>>> import numpy as np
>>> from numpy import linalg as LA
>>> np.set_printoptions(precision=2, suppress=True, linewidth=200)
>>> K = np.load("block8.npy")
>>> print(K)
[[-18.67  -6.85  -0.29  -4.94   2.86  11.36  16.64]
 [ -8.97  -4.02  -5.32  -2.77   6.33   4.44   8.57]
 [-10.56  -5.37  -8.01  -1.08   6.36   6.75  13.13]
 [ -8.96  -4.75  -8.25  -1.06   6.83   5.41  11.25]
 [ -8.78  -6.88  -7.69  -3.74   9.9    3.51  11.28]
 [-10.91  -5.26  -1.42  -6.29   7.01   3.93   8.  ]
 [ -4.29  -1.5   -6.3   -1.77   6.7    1.16   3.09]
 [ -8.35  -3.6   -9.78   1.06   5.55   6.23  11.43]
 [ -8.32  -3.27  -7.56  -0.48   5.5    5.31   9.43]
 [-12.27  -5.04  -0.54  -6.12   5.74   5.23   8.78]
 [ -1.51  -1.2  -11.68   1.63   7.73   0.81   4.23]
 [-11.36  -2.73   4.52  -8.48   4.26   3.17   2.72]]
>>> print(round(LA.norm(K), 2))
65.66
>>> print(np.unravel_index(np.abs(K).argmax(), K.shape))
(np.int64(0), np.int64(0))
>>> print(K.mean(axis=0))
[-9.41 -4.21 -5.19 -2.84  6.23  4.78  9.05]
>>> vec = np.array([-1, -2, 3, 3, 0, 2, -2])
>>> h = np.maximum(K @ vec, 0)
>>> print(np.maximum(K @ vec, 0) - np.maximum(-K @ vec, 0))
[  6.12 -15.51 -18.72 -21.14 -27.32  -9.81 -20.79 -21.   -17.49  -4.74 -33.12   5.81]
>>> print(np.tanh(K @ vec))
[ 1. -1. -1. -1. -1. -1. -1. -1. -1. -1. -1.  1.]
>>> u = np.array([2, 3, -2])
>>> print(np.cross(K[11, :3], K[3, :3]))
[  43.98 -134.18   29.54]
>>> print(np.polyval(u, K[11]))
[221.81   4.7   52.39 116.45  47.09  27.61  21.02]
>>> T = np.stack([K, 5 * K, K[::-1]])
>>> print(np.einsum("bij,cij->bc", T, T))
[[  4310.6   21553.01   3471.63]
 [ 21553.01 107765.06  17358.14]
 [  3471.63  17358.14   4310.6 ]]
>>> print(LA.matrix_rank(T.reshape(3, -1)))
2
>>> W0 = np.loadtxt("x.csv", delimiter=",")
>>> print(W0)
[[ 0.08 -0.08  0.24  0.44  0.52  0.04 -0.24  0.28]
 [-0.28  0.28 -0.84 -1.54 -1.82 -0.14  0.84 -0.98]]
>>> U, s, Vh = LA.svd(W0)
>>> print(np.argmax(s[:-1] / (s[1:] + 1e-6)) + 1)
1
>>> print(s.round(2) + 0)
[2.98 0.  ]
>>> A2 = U[:, :1] @ np.diag(s[:1]) @ Vh[:1]
>>> print(LA.matrix_rank(W0, rtol=0.05))
1
>>> print(round(float(LA.norm(W0 - A2) / LA.norm(W0)), 2))
0.0
>>> print(LA.matrix_rank(A2))
1
>>> print(round(LA.norm(W0 - A2, 2), 2), np.round(s[1], 2))
0.0 0.0
>>> print(np.abs(np.diag(LA.qr(W0)[1])) > 1e-9)
[ True False]
>>> print(W0 @ LA.pinv(W0) @ W0)
[[ 0.08 -0.08  0.24  0.44  0.52  0.04 -0.24  0.28]
 [-0.28  0.28 -0.84 -1.54 -1.82 -0.14  0.84 -0.98]]
>>> print(np.unique(W0.round(6), axis=0).shape)
(2, 8)
>>> print(LA.lstsq(W0[:-1].T, W0[-1])[2])
1
